$ ipython --no-banner

In [1]: import numpy as np

In [2]: np.set_printoptions(precision=2, suppress=True, linewidth=120)

In [3]: tidy = lambda a: np.round(a, 2) + 0

In [4]: mat = np.load("m.npy")

In [5]: print(mat)
[[ 8  0 -1  6]
 [ 0  8  0 -1]
 [-1  0  8  0]
 [ 6 -1  0  8]]

In [6]: print(tidy(np.linalg.norm(mat[2], 1)), tidy(np.linalg.norm(mat[2], np.inf)))
9.0 8.0

In [7]: print(np.linalg.norm(mat, axis=1).argmax())
0

In [8]: print(tidy(np.linalg.norm(mat, axis=0)))
[10.05  8.06  8.06 10.05]

In [9]: print(tidy(np.linalg.norm(mat) ** 2 / np.linalg.norm(mat, 2) ** 2))
1.66

In [10]: print(tidy(np.linalg.norm(mat, axis=1)))
[10.05  8.06  8.06 10.05]

In [11]: Y = np.linalg.invert(mat)
---------------------------------------------------------------------------
AttributeError                            Traceback (most recent call last)
Cell In[11], line 1
----> 1 Y = np.linalg.invert(mat)

AttributeError: module 'numpy.linalg' has no attribute 'invert'

In [12]: Y = np.linalg.inv(mat)

In [13]: print((np.abs(Y) > 1e-9).astype(int))
[[1 1 1 1]
 [1 1 1 1]
 [1 1 1 1]
 [1 1 1 1]]

In [14]: print(tidy(mat @ Y))
[[1. 0. 0. 0.]
 [0. 1. 0. 0.]
 [0. 0. 1. 0.]
 [0. 0. 0. 1.]]

In [15]: print(tidy(np.linalg.det(mat) * np.linalg.det(Y)))
1.0

In [16]: print(mat.reshape(2, -1))
[[ 8  0 -1  6  0  8  0 -1]
 [-1  0  8  0  6 -1  0  8]]

In [17]: print(mat.ravel(order="F"))
[ 8  0 -1  6  0  8  0 -1 -1  0  8  0  6 -1  0  8]

In [18]: print(mat.reshape(-1, 2))
[[ 8  0]
 [-1  6]
 [ 0  8]
 [ 0 -1]
 [-1  0]
 [ 8  0]
 [ 6 -1]
 [ 0  8]]

In [19]: mat.reshape(4, 5)
---------------------------------------------------------------------------
ValueError                                Traceback (most recent call last)
Cell In[19], line 1
----> 1 mat.reshape(4, 5)

ValueError: cannot reshape array of size 16 into shape (4,5)

In [20]: t3 = mat.reshape(4, 2, -1)

In [21]: print(np.swapaxes(t3, 1, 2)[2])
[[-1  8]
 [ 0  0]]

In [22]: print(np.einsum("ihd,ihd->ih", t3, t3))
[[64 37]
 [64  1]
 [ 1 64]
 [37 64]]

In [23]: print(t3.shape)
(4, 2, 2)

In [24]: print(t3.sum(axis=1))
[[7 6]
 [0 7]
 [7 0]
 [6 7]]
